$ ipython --no-banner

In [1]: import numpy as np

In [2]: np.set_printoptions(precision=2, suppress=True, linewidth=100)

In [3]: arr = np.loadtxt("m.csv", delimiter=",")

In [4]: arr
Out[4]: 
array([[ 2.,  3.,  0.],
       [ 3., -2.,  0.],
       [ 0.,  0.,  4.]])

In [5]: np.flatnonzero(np.linalg.matrix_power((arr != 0) + (arr.T != 0) + np.eye(3), 3)[2])
Out[5]: array([2])

In [6]: (arr != 0).astype(int)
Out[6]: 
array([[1, 1, 0],
       [1, 1, 0],
       [0, 0, 1]])

In [7]: print(np.sort(np.linalg.eigvals(arr).real))
[-3.61  3.61  4.  ]

In [8]: A = np.load("dump.npy")

In [9]: A
Out[9]: 
array([[ -0.39,  -7.18,  -6.89,  -3.19],
       [ -1.31,  -0.01,   0.  ,  -0.82],
       [ -0.5 ,  14.38,  13.81,   5.63],
       [  0.76, -16.84, -16.08,  -6.42],
       [ -1.11, -11.99, -11.51,  -5.59],
       [ -4.71, -14.38, -13.81,  -8.75],
       [ -8.92, -11.99, -11.5 , -10.41],
       [ -4.51,   4.81,   4.59,  -0.83],
       [ -9.93, -14.42, -13.79, -11.99],
       [ 11.98,  -2.4 ,  -2.32,   6.37],
       [ -7.68,   9.57,   9.2 ,  -0.76],
       [  6.68, -12.  , -11.48,  -0.79],
       [ -3.68,  19.2 ,  18.39,   5.63],
       [ -4.88,  -2.37,  -2.3 ,  -4.  ]])

In [10]: M2 = A / np.linalg.norm(A, axis=1, keepdims=True)

In [11]: G = M2 @ M2.T

In [12]: round(float(np.degrees(np.arccos(np.clip(G[11, 1], -1, 1)))), 2)
Out[12]: 106.76

In [13]: (G - 2 * np.eye(14)).round(6).argmax(axis=1)
Out[13]: array([ 4, 13, 12,  0,  0,  4,  8, 10,  6, 11,  7,  3,  2,  6])

In [14]: G = np.cov(A, rowvar=False)

In [15]: round(float(np.corrcoef(A[:, 1], A[:, 2])[0, 1]), 2)
Out[15]: 1.0

In [16]: G.shape
Out[16]: (4, 4)

In [17]: np.argwhere(np.triu(np.abs(np.corrcoef(A.T)) > 0.8, 1))
Out[17]: array([[1, 2]])

In [18]: Z = A[[7, 6]].astype(float)

In [19]: for _ in range(3):
    ...:     idx = np.linalg.norm(A[:, None] - Z, axis=-1).argmin(axis=1)
    ...:     Z = np.array([A[idx == j].mean(axis=0) for j in range(2)])
    ...: 

In [20]: idx
Out[20]: array([1, 0, 0, 1, 1, 1, 1, 0, 1, 0, 0, 1, 0, 0])

In [21]: print(np.bincount(idx))
[7 7]

In [22]: print(Z[1] - Z[0])
[ -1.01 -18.85 -18.06  -8.34]

In [23]: idx = A[:, 0] > np.median(A[:, 0])

In [24]: f = A[idx].mean(axis=0) - A[~idx].mean(axis=0)

In [25]: np.argsort(-np.abs(f).round(6), kind="stable")
Out[25]: array([0, 1, 3, 2])

In [26]: f
Out[26]: array([ 8.63, -3.78, -3.61,  3.76])

In [27]: idx.astype(int)
Out[27]: array([1, 1, 1, 1, 1, 0, 0, 0, 0, 1, 0, 1, 0, 0])

In [28]: ((A - A.mean(axis=0)) @ f > 0).astype(int)
Out[28]: array([1, 0, 0, 1, 1, 1, 0, 0, 0, 1, 0, 1, 0, 0])

In [29]: dist = np.linalg.norm(A[:, None] - A[None], axis=-1)

In [30]: np.linalg.matrix_rank(dist ** 2)
Out[30]: np.int64(6)

In [31]: print(dist.mean(axis=1).argmax())
12

In [32]: dist[9].round(6).argsort(kind="stable")[:4]
Out[32]: array([ 9,  1, 11,  0])

In [33]: (dist + 1e9 * np.eye(14)).round(6).argmin(axis=1)
Out[33]: array([ 4, 13, 12,  5,  5,  6,  8, 10,  6,  1,  7,  4,  2,  1])

In [34]: print(np.flatnonzero(dist[9] < dist.mean() / 2))
[9]

In [35]: dist[:5, :5]
Out[35]: 
array([[ 0.  , 10.26, 31.16, 13.77,  7.12],
       [10.26,  0.  , 20.98, 24.03, 17.29],
       [31.16, 20.98,  0.  , 44.89, 38.25],
       [13.77, 24.03, 44.89,  0.  ,  6.97],
       [ 7.12, 17.29, 38.25,  6.97,  0.  ]])

In [36]: dist.shape
Out[36]: (14, 14)

In [37]: O, _ = np.linalg.qr(np.array([[0.0, -1.2, -0.4], [0.1, -0.5, -1.3], [0.1, -0.9, -1.2]]))

In [38]: w = np.array([5, 0, 0])

In [39]: W0 = O @ np.diag(w) @ O.T

In [40]: W0
Out[40]: 
array([[0. , 0. , 0. ],
       [0. , 2.5, 2.5],
       [0. , 2.5, 2.5]])

In [41]: # row 2 repeats row 1

In [42]: (np.linalg.matrix_power((W0 != 0) + (W0.T != 0) + np.eye(3), 3) > 0).astype(int)
Out[42]: 
array([[1, 0, 0],
       [0, 1, 1],
       [0, 1, 1]])

In [43]: np.sort(np.linalg.eigvals(W0).real)
Out[43]: array([0., 0., 5.])

In [44]: w, vecs = np.linalg.eigh(W0)

In [45]: print(np.round(vecs.T @ vecs, 2) + 0)
[[1. 0. 0.]
 [0. 1. 0.]
 [0. 0. 1.]]

In [46]: vecs @ np.diag(w) @ vecs.T
Out[46]: 
array([[0. , 0. , 0. ],
       [0. , 2.5, 2.5],
       [0. , 2.5, 2.5]])

In [47]: print((w > 1e-8).sum(), (w < -1e-8).sum())
1 0

In [48]: print(np.linalg.eigvalsh(W0 + 2 * np.eye(3)))
[2. 2. 7.]

In [49]: np.round(vecs.T @ W0 @ vecs, 2) + 0
Out[49]: 
array([[0., 0., 0.],
       [0., 0., 0.],
       [0., 0., 5.]])

In [50]: rng = np.random.default_rng(6534)

In [51]: idx = rng.permutation(3)

In [52]: print(idx)
[0 1 2]

In [53]: M2 = W0[idx][:, idx]

In [54]: round(np.linalg.det(M2), 2), round(float(np.linalg.det(W0[idx])), 2)
Out[54]: (np.float64(0.0), 0.0)

In [55]: M2
Out[55]: 
array([[0. , 0. , 0. ],
       [0. , 2.5, 2.5],
       [0. , 2.5, 2.5]])

In [56]: E = np.loadtxt("mat.csv", delimiter=",")

In [57]: print(E)
[[ -2.94 -12.6   -3.62 -13.71]
 [  6.08   3.67  -0.24  -6.63]
 [ -2.76 -10.4    0.8   -3.62]
 [  4.23   2.43   3.98   3.15]
 [ -1.79  -7.88   2.98   1.29]
 [ -3.49 -12.56  -1.43  -8.67]
 [  4.47   0.81  -0.74  -7.64]
 [  9.57  13.31   8.89  14.  ]
 [ 12.47  19.05  11.16  18.97]
 [ -1.06  -6.54   3.28   1.94]
 [  8.11  11.23   9.61  15.75]
 [  1.85  -3.94  -1.79  -9.87]
 [ 13.8   20.18   8.69  13.23]
 [  2.05  -3.01  -0.38  -6.65]
 [ -1.08  -7.32   1.55  -2.02]
 [  7.04   6.62   2.96   0.61]
 [  5.16   5.77   8.17  12.65]
 [ -7.96 -20.34  -2.47 -10.71]
 [ -1.8   -7.34   4.28   4.28]
 [  2.97   0.9    5.22   6.07]
 [  5.41   3.49   1.91  -1.67]
 [ -0.89  -6.63   2.42  -0.05]
 [ 11.4   16.56   9.45  15.15]]

In [58]: Z = E[[16, 12]].astype(float)

In [59]: for _ in range(4):
    ...:     idx = np.linalg.norm(E[:, None] - Z, axis=-1).argmin(axis=1)
    ...:     Z = np.array([E[idx == j].mean(axis=0) for j in range(2)])
    ...: 

In [60]: idx
Out[60]: array([0, 0, 0, 0, 0, 0, 0, 1, 1, 0, 1, 0, 1, 0, 0, 0, 1, 0, 0, 0, 0, 0, 1])

In [61]: Z[1] - Z[0]
Out[61]: array([ 9.48, 19.09,  8.23, 18.13])

In [62]: print([round(float(x), 2) for x in np.linalg.svd(E, compute_uv=False)[:3]])
[73.28, 24.47, 16.58]

In [63]: np.linalg.cond(E) > 100
Out[63]: np.True_

In [64]: def softmax(z):
    ...:     e = np.exp(z - z.max(axis=-1, keepdims=True))
    ...:     return e / e.sum(axis=-1, keepdims=True)
    ...: 

In [65]: print(np.round(softmax(E[5] + -2), 2) + 0)
[0.11 0.   0.89 0.  ]

In [66]: np.round(softmax(10 * E[5]), 2) + 0
Out[66]: array([0., 0., 1., 0.])

In [67]: att = E @ E.T / np.sqrt(4)

In [68]: softmax(att).round(6).argmax(axis=1)
Out[68]: array([17,  1, 17,  8, 17, 17,  0,  8,  8, 17,  8,  0,  8,  0, 17, 12,  8, 17, 17,  8, 12, 17,  8])

In [69]: M2 = E / np.linalg.norm(E, axis=1, keepdims=True)

In [70]: G = M2 @ M2.T

In [71]: np.argwhere(np.triu(np.abs(G) > 0.95, 1))
Out[71]: 
array([[ 0,  5],
       [ 2,  5],
       [ 2, 14],
       [ 2, 17],
       [ 4,  9],
       [ 4, 21],
       [ 5, 17],
       [ 7,  8],
       [ 7, 10],
       [ 7, 12],
       [ 7, 16],
       [ 7, 22],
       [ 8, 10],
       [ 8, 12],
       [ 8, 22],
       [ 9, 18],
       [ 9, 21],
       [10, 16],
       [10, 22],
       [11, 13],
       [12, 17],
       [12, 22],
       [14, 21],
       [16, 19]])

In [72]: print(round(float(np.degrees(np.arccos(np.clip(G[14, 10], -1, 1)))), 2))
126.71

In [73]: (G - 2 * np.eye(23)).round(6).argmax(axis=1)
Out[73]: array([ 5,  6, 14,  7,  9, 17,  1,  8,  7,  4,  7, 13, 22, 11,  2, 20, 10,  5,  9, 16, 15,  4,  8])

In [74]: data = np.loadtxt("w.csv", delimiter=",")

In [75]: data
Out[75]: 
array([[-14.,   2.,   4.,   5.,  -2.,  -7.,  -1.,   0.],
       [-10.,  -4.,  -3.,   4.,   6.,  -5.,  -9.,  -1.],
       [  8.,  -8.,   1.,   2.,  -2.,   4.,   4.,   9.],
       [-14.,   7.,  -1.,   0.,   8.,  -7.,   0.,   2.],
       [  8.,   1.,   6.,  -2.,  -4.,   4.,  -9.,  -4.]])

In [76]: Xs = A - A.mean(axis=0)

In [77]: vecs = np.linalg.svd(Xs)[2][:2]

In [78]: M2 = Xs - Xs @ vecs.T @ vecs

In [79]: print(M2.std(axis=0))
[0.01 0.01 0.01 0.01]

In [80]: print(round(float(np.linalg.norm(M2) / np.linalg.norm(Xs)), 2))
0.0

In [81]: np.diag(vecs.T @ vecs)
Out[81]: array([0.74, 0.49, 0.45, 0.32])

In [82]: np.round(np.cov(Xs @ vecs.T, rowvar=False), 2) + 0
Out[82]: 
array([[277.81,   0.  ],
       [  0.  ,  46.85]])

In [83]: softmax(data).sum(axis=1)
Out[83]: array([1., 1., 1., 1., 1.])

In [84]: att = data @ data.T / np.sqrt(8)

In [85]: softmax(att).round(6).argmax(axis=1)
Out[85]: array([0, 1, 2, 3, 4])

In [86]: print(np.round(softmax(att)[0] @ data, 2) + 0)
[-14.   2.   4.   5.  -2.  -7.  -1.   0.]
